$ python3 -q
>>> import numpy as np
>>> np.set_printoptions(precision=1, suppress=True, linewidth=140)
>>> W0 = np.diag(20 * np.array([-2, 2, -2, 2, -1, -2])) + np.array([[-1, 3, -3, 1, -1, -3],
...     [-1, -2, 2, -2, -3, -2],
...     [0, -1, -1, 3, -1, -3],
...     [2, -2, 2, 1, 2, 1],
...     [-2, 3, -2, -3, 2, -3],
...     [3, -1, -1, -2, -1, 0]])
>>> print(W0)
[[-41   3  -3   1  -1  -3]
 [ -1  38   2  -2  -3  -2]
 [  0  -1 -41   3  -1  -3]
 [  2  -2   2  41   2   1]
 [ -2   3  -2  -3 -18  -3]
 [  3  -1  -1  -2  -1 -40]]
>>> rng = np.random.default_rng(9)
>>> idx = rng.permutation(6)
>>> out = W0[:, idx] * rng.choice([-1, 1], 6)
>>> print(out)
[[  1  -3  -3  -1 -41   3]
 [ -2  -2   2  -3  -1  38]
 [  3  -3 -41  -1   0  -1]
 [ 41   1   2   2   2  -2]
 [ -3  -3  -2 -18  -2   3]
 [ -2 -40  -1  -1   3  -1]]
>>> U, _, Vh = np.linalg.svd(W0.T @ out)
>>> print(np.round(np.linalg.lstsq(W0, out)[0], 1) + 0)
[[0. 0. 0. 0. 1. 0.]
 [0. 0. 0. 0. 0. 1.]
 [0. 0. 1. 0. 0. 0.]
 [1. 0. 0. 0. 0. 0.]
 [0. 0. 0. 1. 0. 0.]
 [0. 1. 0. 0. 0. 0.]]
>>> arr = 4 * np.eye(6) + np.ones((6, 6))
>>> print(arr)
[[5. 1. 1. 1. 1. 1.]
 [1. 5. 1. 1. 1. 1.]
 [1. 1. 5. 1. 1. 1.]
 [1. 1. 1. 5. 1. 1.]
 [1. 1. 1. 1. 5. 1.]
 [1. 1. 1. 1. 1. 5.]]
>>> # equal to its transpose
>>> print(round(float(np.linalg.det(arr)), 1))
10240.0
>>> print((arr + arr.T) / 2)
[[5. 1. 1. 1. 1. 1.]
 [1. 5. 1. 1. 1. 1.]
 [1. 1. 5. 1. 1. 1.]
 [1. 1. 1. 5. 1. 1.]
 [1. 1. 1. 1. 5. 1.]
 [1. 1. 1. 1. 1. 5.]]
>>> print(np.allclose(arr @ arr.T, arr.T @ arr))
True
>>> out = arr / np.linalg.norm(arr, axis=1, keepdims=True)
>>> C2 = out @ out.T
>>> print(np.linalg.norm(out, axis=1))
[1. 1. 1. 1. 1. 1.]
>>> print((C2 - 2 * np.eye(6)).round(6).argmax(axis=1))
[1 0 0 0 0 0]
>>> L = np.linalg.cholesky(arr)
>>> print(L)
[[2.2 0.  0.  0.  0.  0. ]
 [0.4 2.2 0.  0.  0.  0. ]
 [0.4 0.4 2.2 0.  0.  0. ]
 [0.4 0.4 0.3 2.1 0.  0. ]
 [0.4 0.4 0.3 0.3 2.1 0. ]
 [0.4 0.4 0.3 0.3 0.2 2.1]]
>>> print(np.diag(L) ** 2)
[5.  4.8 4.7 4.6 4.5 4.4]
>>> print(round(float(np.prod(np.diag(L)) ** 2), 1), round(np.linalg.det(arr), 1))
10240.0 10240.0
